$ ipython --no-banner

In [1]: import numpy as np

In [2]: from numpy import linalg as LA

In [3]: np.set_printoptions(precision=3, suppress=True, linewidth=100, floatmode="fixed")

In [4]: def rnd(a):
   ...:     return np.round(a, 3) + 0
   ...: 

In [5]: F = np.load("mat.npy")

In [6]: print(F)
[[ 2  3  0 -1 -3  2  3 -1]
 [-1  2 -1  3  1  1  0  0]
 [ 3  0  2  3  3  0  2  0]
 [ 2 -3  1  0  3 -3  2 -2]
 [ 1  3  3 -3 -2  0  3  2]
 [ 1 -3  2  0  2  0 -1 -1]
 [-3 -1 -2 -1 -3  3  1  2]
 [-2  3 -1  0 -2 -2 -3 -3]
 [ 2  2  3 -1 -1 -3 -1  0]
 [-1 -3 -2  0  0 -1  0  1]]

In [7]: Q, R = LA.qr(F)

In [8]: print(rnd(Q @ R))
[[ 2.000  3.000  0.000 -1.000 -3.000  2.000  3.000 -1.000]
 [-1.000  2.000 -1.000  3.000  1.000  1.000  0.000  0.000]
 [ 3.000  0.000  2.000  3.000  3.000  0.000  2.000  0.000]
 [ 2.000 -3.000  1.000  0.000  3.000 -3.000  2.000 -2.000]
 [ 1.000  3.000  3.000 -3.000 -2.000  0.000  3.000  2.000]
 [ 1.000 -3.000  2.000  0.000  2.000  0.000 -1.000 -1.000]
 [-3.000 -1.000 -2.000 -1.000 -3.000  3.000  1.000  2.000]
 [-2.000  3.000 -1.000  0.000 -2.000 -2.000 -3.000 -3.000]
 [ 2.000  2.000  3.000 -1.000 -1.000 -3.000 -1.000  0.000]
 [-1.000 -3.000 -2.000  0.000  0.000 -1.000  0.000  1.000]]

In [9]: print(rnd(np.abs(np.diag(R))))
[6.164 7.931 3.527 4.927 2.317 4.887 3.764 3.350]

In [10]: print(rnd(Q.T @ Q))
[[1.000 0.000 0.000 0.000 0.000 0.000 0.000 0.000]
 [0.000 1.000 0.000 0.000 0.000 0.000 0.000 0.000]
 [0.000 0.000 1.000 0.000 0.000 0.000 0.000 0.000]
 [0.000 0.000 0.000 1.000 0.000 0.000 0.000 0.000]
 [0.000 0.000 0.000 0.000 1.000 0.000 0.000 0.000]
 [0.000 0.000 0.000 0.000 0.000 1.000 0.000 0.000]
 [0.000 0.000 0.000 0.000 0.000 0.000 1.000 0.000]
 [0.000 0.000 0.000 0.000 0.000 0.000 0.000 1.000]]

In [11]: print(Q.shape, R.shape)
(10, 8) (8, 8)

In [12]: print(rnd(np.trace(Q @ Q.T)))
8.0

In [13]: x = np.array([0, -1, -1, 1, -2, -2, 1, -1])

In [14]: y = F @ x

In [15]: print(rnd(LA.lstsq(F, y)[0]))
[ 0.000 -1.000 -1.000  1.000 -2.000 -2.000  1.000 -1.000]

In [16]: print(rnd(LA.pinv(F) @ F))
[[1.000 0.000 0.000 0.000 0.000 0.000 0.000 0.000]
 [0.000 1.000 0.000 0.000 0.000 0.000 0.000 0.000]
 [0.000 0.000 1.000 0.000 0.000 0.000 0.000 0.000]
 [0.000 0.000 0.000 1.000 0.000 0.000 0.000 0.000]
 [0.000 0.000 0.000 0.000 1.000 0.000 0.000 0.000]
 [0.000 0.000 0.000 0.000 0.000 1.000 0.000 0.000]
 [0.000 0.000 0.000 0.000 0.000 0.000 1.000 0.000]
 [0.000 0.000 0.000 0.000 0.000 0.000 0.000 1.000]]

In [17]: rng = np.random.default_rng(74)

In [18]: y = y + 0.05 * rng.normal(size=10)

In [19]: print(rnd(y))
[ 2.012 -1.990 -2.963  5.989 -4.043 -3.016  1.002  6.009  0.990  6.041]

In [20]: beta, *_ = LA.lstsq(F, y)

In [21]: print([round(float(LA.norm(LA.solve(F.T @ F + lam * np.eye(8), F.T @ y))), 2) for lam in (0, 1, 10, 100)])
[3.63, 3.01, 1.75, 0.46]

In [22]: print(rnd(F.T @ (y - F @ beta)))
[0.000 0.000 0.000 0.000 0.000 0.000 0.000 0.000]

In [23]: print(rnd(beta))
[ 0.010 -1.006 -1.007  1.019 -2.015 -2.005  1.000 -0.997]

In [24]: print(beta.round())
[ 0.000 -1.000 -1.000  1.000 -2.000 -2.000  1.000 -1.000]

In [25]: r0, v = F[7], F[4]

In [26]: print(r0 @ v)
-7

In [27]: pr = (r0 @ v) / (r0 @ r0) * r0

In [28]: print(rnd((v - pr) @ r0))
0.0

In [29]: print(LA.matrix_rank(np.outer(r0, v)))
1

In [30]: feats = np.load("test0.npy")

In [31]: print(feats)
[[ 12  -1  -5   3  -1  -1  -1   2   4   5   1  -5   4  -5  -4]
 [  2  -9   4  -1   1  -1  -5   5   0   3  -3   2   1   3  -4]
 [  2   3   5  -2  -2  -1   3  -4  -1   0   5  -5  -1   2   4]
 [ -3   4   5   2  -2   1   4  -5  -5  -5  -5  -2   2  -1  -2]
 [  2   0   0   3  -3  -1   2   3  -4   4   4   5  -3   0   3]
 [ -4  -3   4   5   1  14  -3   2  -4   2  -2   0  -5   4   0]
 [ -5   4   5  -3  -5  -3   0   0  -4   2   3   3   4  -1  -1]
 [  3  -3   2   2  -1  -2  -5  10   2  -1  -2  -4   3  -2   3]
 [  3  -3  -1   3  -4  -3   4  -4   1   0  -5   0   1   0  -1]
 [ -3  -4  -4   4  -4  -2   4  -3   1  -8   2   1   0   3  -1]
 [  0  -4   0   5  -3   1   1   1  -5  -2  -8  -3  -3   2   0]
 [  3  -2   5  -4   2  -2   4  -1  -1  -2  -5 -20   0   0   4]
 [ -2  -5   3  -4  -2   1   5   1  -5  -3  -5  -3  -6   4   3]
 [  2  -2  -5   5   3   5   4  -2  -4  -3  -1   0   0  -7  -1]
 [  2   2  -5  -1  -5  -5  -3  -4  -5   2   5   3  -4   0   7]]

In [32]: z = rng.permutation(15)

In [33]: print(z)
[ 9 10 12  5  6  8  3 14 11  0  4 13  2  7  1]

In [34]: other = feats[z][:, z]

In [35]: print(np.trace(other))
-10

In [36]: print([round(float(x), 3) for x in LA.svd(feats, compute_uv=False)[:3]])
[27.54, 24.557, 22.913]

In [37]: print(LA.matrix_rank(feats, rtol=0.1))
14

In [38]: print(rnd(LA.norm(feats, 2) / LA.norm(feats)))
0.479

In [39]: print(np.argsort(-LA.norm(feats, axis=0).round(6), kind="stable")[:3])
[11  5 10]

In [40]: J = np.loadtxt("block19.csv", delimiter=",")

In [41]: print(rnd(J))
[[ 0.892 -0.004  0.060 -0.032 -0.049 -0.110  0.036 -0.047 -0.031 -0.031 -0.170  0.030  0.066
   0.091  0.171]
 [-0.004  1.000  0.002 -0.001 -0.002 -0.005  0.001 -0.002 -0.001 -0.001 -0.007  0.001  0.003
   0.004  0.007]
 [ 0.060  0.002  0.967  0.017  0.027  0.061 -0.020  0.026  0.017  0.017  0.094 -0.017 -0.036
  -0.050 -0.094]
 [-0.032 -0.001  0.017  0.991 -0.014 -0.032  0.010 -0.014 -0.009 -0.009 -0.050  0.009  0.019
   0.027  0.050]
 [-0.049 -0.002  0.027 -0.014  0.977 -0.051  0.016 -0.022 -0.014 -0.014 -0.078  0.014  0.030
   0.042  0.078]
 [-0.110 -0.005  0.061 -0.032 -0.051  0.887  0.037 -0.048 -0.032 -0.032 -0.174  0.031  0.067
   0.093  0.175]
 [ 0.036  0.001 -0.020  0.010  0.016  0.037  0.988  0.016  0.010  0.010  0.056 -0.010 -0.022
  -0.030 -0.057]
 [-0.047 -0.002  0.026 -0.014 -0.022 -0.048  0.016  0.979 -0.014 -0.014 -0.075  0.013  0.029
   0.040  0.075]
 [-0.031 -0.001  0.017 -0.009 -0.014 -0.032  0.010 -0.014  0.991 -0.009 -0.049  0.009  0.019
   0.026  0.050]
 [-0.031 -0.001  0.017 -0.009 -0.014 -0.032  0.010 -0.014 -0.009  0.991 -0.049  0.009  0.019
   0.026  0.049]
 [-0.170 -0.007  0.094 -0.050 -0.078 -0.174  0.056 -0.075 -0.049 -0.049  0.731  0.048  0.104
   0.143  0.270]
 [ 0.030  0.001 -0.017  0.009  0.014  0.031 -0.010  0.013  0.009  0.009  0.048  0.992 -0.018
  -0.025 -0.048]
 [ 0.066  0.003 -0.036  0.019  0.030  0.067 -0.022  0.029  0.019  0.019  0.104 -0.018  0.960
  -0.055 -0.104]
 [ 0.091  0.004 -0.050  0.027  0.042  0.093 -0.030  0.040  0.026  0.026  0.143 -0.025 -0.055
   0.924 -0.144]
 [ 0.171  0.007 -0.094  0.050  0.078  0.175 -0.057  0.075  0.050  0.049  0.270 -0.048 -0.104
  -0.144  0.730]]

In [42]: U, s, Vh = LA.svd(J)

In [43]: print(np.argmax(s[:-1] / (s[1:] + 1e-6)) + 1)
14

In [44]: other = U[:, :14] @ np.diag(s[:14]) @ Vh[:14]

In [45]: print(rnd(LA.norm(J - other, 2)), rnd(s[14]))
0.0 0.0

In [46]: w, vecs = LA.eigh(J)

In [47]: print((w > 1e-8).sum(), (w < -1e-8).sum())
14 0

In [48]: print(np.unique(w.round(6) + 0, return_counts=True)[1])
[ 1 14]

In [49]: M = np.load("dump.npy")

In [50]: print(M)
[[4.000 1.000 1.000 1.000 1.000 1.000 1.000 1.000 1.000]
 [1.000 4.000 1.000 1.000 1.000 1.000 1.000 1.000 1.000]
 [1.000 1.000 4.000 1.000 1.000 1.000 1.000 1.000 1.000]
 [1.000 1.000 1.000 4.000 1.000 1.000 1.000 1.000 1.000]
 [1.000 1.000 1.000 1.000 4.000 1.000 1.000 1.000 1.000]
 [1.000 1.000 1.000 1.000 1.000 4.000 1.000 1.000 1.000]
 [1.000 1.000 1.000 1.000 1.000 1.000 4.000 1.000 1.000]
 [1.000 1.000 1.000 1.000 1.000 1.000 1.000 4.000 1.000]
 [1.000 1.000 1.000 1.000 1.000 1.000 1.000 1.000 4.000]]

In [51]: print(M @ M)
[[24.000 15.000 15.000 15.000 15.000 15.000 15.000 15.000 15.000]
 [15.000 24.000 15.000 15.000 15.000 15.000 15.000 15.000 15.000]
 [15.000 15.000 24.000 15.000 15.000 15.000 15.000 15.000 15.000]
 [15.000 15.000 15.000 24.000 15.000 15.000 15.000 15.000 15.000]
 [15.000 15.000 15.000 15.000 24.000 15.000 15.000 15.000 15.000]
 [15.000 15.000 15.000 15.000 15.000 24.000 15.000 15.000 15.000]
 [15.000 15.000 15.000 15.000 15.000 15.000 24.000 15.000 15.000]
 [15.000 15.000 15.000 15.000 15.000 15.000 15.000 24.000 15.000]
 [15.000 15.000 15.000 15.000 15.000 15.000 15.000 15.000 24.000]]

In [52]: print(np.allclose(M @ M.T, M.T @ M))
True

In [53]: print(np.trace(M))
36.0

In [54]: print(np.allclose(M, M.T))
True

In [55]: Q, vecs = LA.qr(M[:, :3])[0], LA.qr(M[:, 3:])[0]

In [56]: s = LA.svd(Q.T @ vecs, compute_uv=False)

In [57]: print(rnd(LA.norm(Q @ Q.T - vecs @ vecs.T, 2)))
1.0

In [58]: print((s > 0.9).sum())
0

In [59]: print(rnd(np.degrees(np.arccos(s.clip(0, 1)))))
[29.496 90.000 90.000]

In [60]: K = np.loadtxt("sample19.csv", delimiter=",")

In [61]: print(K)
[[ 0.000  1.000  2.000  0.000  0.000 -1.000  0.000  1.000  0.000  2.000 -2.000 -1.000 -1.000
   1.000 -2.000]
 [ 1.000  0.000  1.000  2.000  0.000  0.000 -1.000  0.000  1.000  0.000  2.000 -2.000 -1.000
  -1.000  1.000]
 [ 2.000  1.000  0.000  1.000  2.000  0.000  0.000 -1.000  0.000  1.000  0.000  2.000 -2.000
  -1.000 -1.000]
 [ 0.000  2.000  1.000  0.000  1.000  2.000  0.000  0.000 -1.000  0.000  1.000  0.000  2.000
  -2.000 -1.000]
 [ 0.000  0.000  2.000  1.000  0.000  1.000  2.000  0.000  0.000 -1.000  0.000  1.000  0.000
   2.000 -2.000]
 [-1.000  0.000  0.000  2.000  1.000  0.000  1.000  2.000  0.000  0.000 -1.000  0.000  1.000
   0.000  2.000]
 [ 0.000 -1.000  0.000  0.000  2.000  1.000  0.000  1.000  2.000  0.000  0.000 -1.000  0.000
   1.000  0.000]
 [ 1.000  0.000 -1.000  0.000  0.000  2.000  1.000  0.000  1.000  2.000  0.000  0.000 -1.000
   0.000  1.000]
 [ 0.000  1.000  0.000 -1.000  0.000  0.000  2.000  1.000  0.000  1.000  2.000  0.000  0.000
  -1.000  0.000]
 [ 2.000  0.000  1.000  0.000 -1.000  0.000  0.000  2.000  1.000  0.000  1.000  2.000  0.000
   0.000 -1.000]
 [-2.000  2.000  0.000  1.000  0.000 -1.000  0.000  0.000  2.000  1.000  0.000  1.000  2.000
   0.000  0.000]
 [-1.000 -2.000  2.000  0.000  1.000  0.000 -1.000  0.000  0.000  2.000  1.000  0.000  1.000
   2.000  0.000]
 [-1.000 -1.000 -2.000  2.000  0.000  1.000  0.000 -1.000  0.000  0.000  2.000  1.000  0.000
   1.000  2.000]
 [ 1.000 -1.000 -1.000 -2.000  2.000  0.000  1.000  0.000 -1.000  0.000  0.000  2.000  1.000
   0.000  1.000]
 [-2.000  1.000 -1.000 -1.000 -2.000  2.000  0.000  1.000  0.000 -1.000  0.000  0.000  2.000
   1.000  0.000]]

In [62]: x = np.array([3, 1, 1, 2, 0, 1, 3, 3, 3, 0, 2, 1, 2, 0, 2])

In [63]: print(LA.norm(K @ x) <= LA.norm(K, 2) * LA.norm(x) + 1e-9)
True

In [64]: print(K @ np.eye(15)[14])
[-2.000  1.000 -1.000 -1.000 -2.000  2.000  0.000  1.000  0.000 -1.000  0.000  0.000  2.000  1.000
  0.000]

In [65]: print((K @ x).argmax())
9

In [66]: print(np.einsum("ij,j->i", K, x))
[-6.000 10.000  2.000  6.000  8.000 14.000  8.000 10.000 12.000 18.000  8.000 -2.000  5.000  3.000
  1.000]

In [67]: w, vecs = LA.eigh(K)

In [68]: x = np.array([2, 0, 0, -3, -1, 2, -2, -1, -3, -2, -1, 2, -1, -3, 1])

In [69]: print((np.sign(vecs[:, -1].round(6)) == np.sign(vecs[0, -1].round(6))).astype(int))
[1 1 1 0 1 0 0 0 1 1 0 1 0 0 0]

In [70]: print(rnd(x @ K @ x / (x @ x)), rnd(w[0]), rnd(w[-1]))
-1.231 -6.46 6.92

In [71]: r0 = np.array([-1, -2, -1])

In [72]: print(np.convolve(K[2], r0))
[-2.000 -5.000 -4.000 -2.000 -4.000 -5.000 -2.000  1.000  2.000  0.000 -2.000 -3.000 -2.000  3.000
  5.000  3.000  1.000]

In [73]: print(np.cross(K[2, :3], K[12, :3]))
[-2.000  4.000 -1.000]

In [74]: W0 = np.load("case4.npy")

In [75]: print(rnd(W0))
[[-0.145  0.395 -0.648 -0.115 -0.076  0.144]
 [-0.173  0.039  0.117  0.264 -0.086 -0.345]
 [ 0.289  0.211 -0.403  0.128  0.131  0.004]
 [ 0.145  0.005  0.070 -0.238 -0.068  0.456]
 [ 0.549 -0.411 -0.199  0.072 -0.367  0.046]
 [ 0.260 -0.196 -0.002  0.414 -0.035 -0.222]
 [-0.173 -0.011  0.197  0.283 -0.221  0.396]
 [ 0.087 -0.032  0.009  0.101  0.116  0.572]
 [-0.145  0.320  0.233 -0.220 -0.683 -0.075]
 [ 0.029  0.056  0.414  0.009  0.392  0.173]
 [ 0.491  0.303  0.218 -0.343  0.046 -0.044]
 [-0.289 -0.611 -0.160 -0.528  0.031 -0.014]
 [ 0.087 -0.132  0.075  0.072 -0.374  0.163]
 [-0.289 -0.035 -0.131  0.355 -0.058  0.231]]

In [76]: x = np.array([-1, -2, 0, 2, 1, 2])

In [77]: y = W0 @ x

In [78]: beta, lr = np.zeros(6), 1 / LA.norm(W0, 2) ** 2

In [79]: for i in range(10):
    ...:     beta -= lr * W0.T @ (W0 @ beta - y)
    ...:     if i % 2 == 0: print(i, round(LA.norm(W0 @ beta - y), 3))
    ...: 
0 0.0
2 0.0
4 0.0
6 0.0
8 0.0

In [80]: print(rnd(beta))
[-1.000 -2.000  0.000  2.000  1.000  2.000]
